% ipython --no-banner

In [1]: import numpy as np

In [2]: np.set_printoptions(suppress=True, linewidth=140)

In [3]: C = np.array([[2, 2, 2, 2, 1, 0],
   ...:     [0, 0, 0, 2, 2, 2],
   ...:     [2, 1, 0, 2, 1, 0],
   ...:     [2, 2, 2, 2, 1, 2],
   ...:     [2, 2, 1, 2, 0, 0],
   ...:     [2, 0, 1, 0, 2, 0]])

In [4]: rng = np.random.default_rng(863)

In [5]: arr = (rng.random((35, 6)) < 0.25) @ C

In [6]: print(arr)
[[2 2 1 2 0 0]
 [2 2 2 2 1 0]
 [2 0 1 2 4 2]
 [2 2 2 2 1 0]
 [2 2 2 4 3 2]
 [2 0 1 0 2 0]
 [6 5 4 6 3 2]
 [0 0 0 0 0 0]
 [6 3 3 4 4 2]
 [2 2 1 2 0 0]
 [4 1 1 2 3 0]
 [6 5 4 6 3 2]
 [0 0 0 0 0 0]
 [0 0 0 0 0 0]
 [4 3 2 4 2 2]
 [2 2 2 4 3 4]
 [2 2 2 2 1 0]
 [4 3 1 4 1 0]
 [4 3 2 6 4 2]
 [4 4 3 4 1 2]
 [2 2 2 2 1 0]
 [0 0 0 0 0 0]
 [6 6 5 8 4 4]
 [2 0 1 0 2 0]
 [0 0 0 0 0 0]
 [6 4 4 4 3 2]
 [2 0 1 0 2 0]
 [0 0 0 0 0 0]
 [2 0 1 2 4 2]
 [0 0 0 0 0 0]
 [2 2 2 2 1 2]
 [4 3 1 4 1 0]
 [2 2 1 2 0 0]
 [2 2 2 4 3 4]
 [4 2 3 2 3 0]]

In [7]: left, sv, Vh = np.linalg.svd(arr)

In [8]: evecs = Vh[:(sv > 1e-8).sum()]

In [9]: vec = arr[1] + 4 * arr[24] + rng.integers(2) * np.eye(6)[1]

In [10]: print(vec)
[2. 3. 2. 2. 1. 0.]

In [11]: print(np.round(evecs.T @ evecs, 2) + 0)
[[ 0.97  0.14 -0.07 -0.07  0.07  0.  ]
 [ 0.14  0.45  0.28  0.28 -0.28  0.  ]
 [-0.07  0.28  0.86 -0.14  0.14  0.  ]
 [-0.07  0.28 -0.14  0.86  0.14  0.  ]
 [ 0.07 -0.28  0.14  0.14  0.86  0.  ]
 [ 0.    0.    0.    0.    0.    1.  ]]

In [12]: gram = np.cov(arr, rowvar=False)

In [13]: print(np.round(arr.std(axis=0), 2))
[1.89 1.65 1.29 2.09 1.45 1.3 ]

In [14]: print(np.argsort(-arr.std(axis=0).round(6), kind="stable"))
[3 0 1 4 5 2]

In [15]: print(np.round(np.corrcoef(arr[:, 5], arr[:, 4])[0, 1], 2))
0.7

In [16]: print(np.argwhere(np.triu(np.abs(np.corrcoef(arr.T)) > 0.8, 1)))
[[0 1]
 [0 2]
 [0 3]
 [1 2]
 [1 3]
 [2 3]]

In [17]: ang = np.radians(15)

In [18]: Rm = np.eye(6)

In [19]: Rm[0, 0] = Rm[1, 1] = np.cos(ang)

In [20]: Rm[0, 1], Rm[1, 0] = -np.sin(ang), np.sin(ang)

In [21]: print(Rm.round(2))
[[ 0.97 -0.26  0.    0.    0.    0.  ]
 [ 0.26  0.97  0.    0.    0.    0.  ]
 [ 0.    0.    1.    0.    0.    0.  ]
 [ 0.    0.    0.    1.    0.    0.  ]
 [ 0.    0.    0.    0.    1.    0.  ]
 [ 0.    0.    0.    0.    0.    1.  ]]

In [22]: other = arr @ Rm.T

In [23]: print(round(np.linalg.det(Rm), 2), round(float(np.trace(Rm)), 2))
1.0 5.93

In [24]: mat = np.load("dump.npy")

In [25]: print(mat)
[[  1.31   0.85   1.72   0.35]
 [  1.31   0.97   2.12   0.47]
 [ -8.66  -7.07 -14.03  -3.55]
 [ -2.05  -1.57  -3.4   -0.92]
 [  4.02   3.18   6.27   1.54]
 [  3.15   2.68   5.06   1.34]
 [ -1.87  -1.44  -2.9   -0.71]
 [ -0.84  -0.75  -1.16  -0.34]
 [ -1.19  -0.87  -2.19  -0.5 ]
 [  9.6    7.65  15.23   3.84]
 [ -1.19  -0.56  -1.48  -0.38]
 [ -3.44  -2.9   -5.26  -1.38]
 [  7.27   5.82  11.75   2.96]
 [ -9.86  -7.86 -15.93  -3.85]
 [  1.14   1.03   1.7    0.55]
 [  1.39   0.96   1.84   0.6 ]
 [ -9.96  -7.88 -15.86  -3.89]]

In [26]: Xc = (mat - mat.mean(axis=0)) / mat.std(axis=0)

In [27]: print(np.argwhere(np.abs(Xc) > 2))
[]

In [28]: print(np.round(Xc.std(axis=0), 2))
[1. 1. 1. 1.]

In [29]: c = np.linalg.lstsq(np.delete(Xc, 0, axis=1), Xc[:, 0])[0]

In [30]: print(c.round(2))
[0.18 0.72 0.11]

In [31]: print(round(float(1 - np.var(Xc[:, 0] - np.delete(Xc, 0, axis=1) @ c)), 2))
1.0
